% ipython --no-banner

In [1]: import numpy as np

In [2]: np.set_printoptions(precision=3, suppress=True, linewidth=140, legacy="1.25")

In [3]: W0 = np.loadtxt("block10.csv", delimiter=",")

In [4]: W0
Out[4]: 
array([[-0.427,  0.366, -1.625],
       [ 0.727,  0.762, -1.362],
       [ 0.929,  2.456, -2.443],
       [-1.129, -0.536, -0.82 ],
       [-3.597,  0.431, -0.296],
       [ 4.887, -2.028, -1.499],
       [-2.547,  5.848, -2.194],
       [ 1.523,  3.724,  2.883],
       [ 2.231, -1.341,  2.277],
       [ 0.884,  2.555,  2.969],
       [ 3.694,  1.716, -0.262],
       [ 2.495,  0.677,  0.462],
       [ 1.133, -1.336, -0.573],
       [ 8.463,  1.129, -1.322],
       [-1.602,  0.543,  0.838],
       [-4.273,  0.008,  0.843],
       [-1.272, -1.313,  1.114],
       [-2.476, -5.768, -1.068]])

In [5]: hat = W0 @ np.linalg.solve(W0.T @ W0, W0.T)

In [6]: np.linalg.matrix_rank(np.eye(18) - hat)
Out[6]: 15

In [7]: np.allclose(hat @ hat, hat)
Out[7]: True

In [8]: hat @ W0[:, 1]
Out[8]: 
array([ 0.366,  0.762,  2.456, -0.536,  0.431, -2.028,  5.848,  3.724, -1.341,  2.555,  1.716,  0.677, -1.336,  1.129,  0.543,  0.008,
       -1.313, -5.768])

In [9]: Xc = (W0 - W0.mean(axis=0)) / W0.std(axis=0)

In [10]: np.argwhere(np.abs(Xc) > 2)
Out[10]: 
array([[ 6,  1],
       [13,  0],
       [17,  1]])

In [11]: Xc.std(axis=0)
Out[11]: array([1., 1., 1.])

In [12]: c = np.linalg.lstsq(np.delete(Xc, 2, axis=1), Xc[:, 2])[0]

In [13]: np.abs(c).argmax()
Out[13]: 0

In [14]: round(1 - np.var(Xc[:, 2] - np.delete(Xc, 2, axis=1) @ c), 3)
Out[14]: 0.005

In [15]: Xc = W0 - W0.mean(axis=0)

In [16]: Uu, s, VT = np.linalg.svd(Xc, full_matrices=False)

In [17]: np.abs(Uu[:, 0]).argmax()
Out[17]: 13

In [18]: round(float((s ** 2).sum() ** 2 / (s ** 4).sum()), 3)
Out[18]: 2.445

In [19]: s
Out[19]: array([13.104, 10.252,  6.791])

In [20]: np.round(Xc.mean(axis=0), 3) + 0
Out[20]: array([0., 0., 0.])

In [21]: s ** 2 / (s ** 2).sum()
Out[21]: array([0.532, 0.325, 0.143])

In [22]: np.abs(VT[0]).argmax()
Out[22]: 0

In [23]: np.searchsorted(np.cumsum(s ** 2) / (s ** 2).sum(), 0.9) + 1
Out[23]: 3

In [24]: G = np.cov(W0, rowvar=False)

In [25]: W0.std(axis=0)
Out[25]: array([3.077, 2.427, 1.607])

In [26]: np.median(W0, axis=0)
Out[26]: array([ 0.805,  0.487, -0.434])

In [27]: np.argwhere(np.triu(np.abs(np.corrcoef(W0.T)) > 0.8, 1))
Out[27]: array([], shape=(0, 2), dtype=int64)

In [28]: G.shape
Out[28]: (3, 3)

In [29]: np.polyfit(W0[:, 0], W0[:, 2], 1)
Out[29]: array([-0.026, -0.101])

In [30]: G
Out[30]: 
array([[10.025,  0.515, -0.263],
       [ 0.515,  6.236,  0.198],
       [-0.263,  0.198,  2.736]])

In [31]: arr = np.loadtxt("case0.csv", delimiter=",")

In [32]: arr
Out[32]: 
array([[ 1.   ,  0.   ,  0.   ],
       [ 0.   , -0.5  ,  0.866],
       [ 0.   , -0.866, -0.5  ]])

In [33]: rng = np.random.default_rng(66044)

In [34]: B = arr + rng.integers(-2, 3, (3, 1)) @ rng.integers(-2, 3, (1, 3))

In [35]: B
Out[35]: 
array([[-1.   ,  0.   ,  0.   ],
       [-2.   , -0.5  ,  0.866],
       [-2.   , -0.866, -0.5  ]])

In [36]: np.linalg.svd(B - arr, compute_uv=False)
Out[36]: array([3.464, 0.   , 0.   ])

In [37]: vec = np.array([4, 4, 0])

In [38]: target = arr @ vec

In [39]: c, lr = np.zeros(3), 1 / np.linalg.norm(arr, 2) ** 2

In [40]: for i in range(4):
    ...:     c -= lr * arr.T @ (arr @ c - target)
    ...:     if i % 1 == 0: print(i, round(np.linalg.norm(arr @ c - target), 3))
    ...: 
0 0.0
1 0.0
2 0.0
3 0.0

In [41]: np.round(np.linalg.cond(arr), 3)
Out[41]: 1.0

In [42]: arr @ arr
Out[42]: 
array([[ 1.   ,  0.   ,  0.   ],
       [ 0.   , -0.5  , -0.866],
       [ 0.   ,  0.866, -0.5  ]])

In [43]: np.flatnonzero(np.linalg.matrix_power((arr != 0) + (arr.T != 0) + np.eye(3), 3)[0])
Out[43]: array([0])

In [44]: (arr != 0).astype(int)
Out[44]: 
array([[1, 0, 0],
       [0, 1, 1],
       [0, 1, 1]])
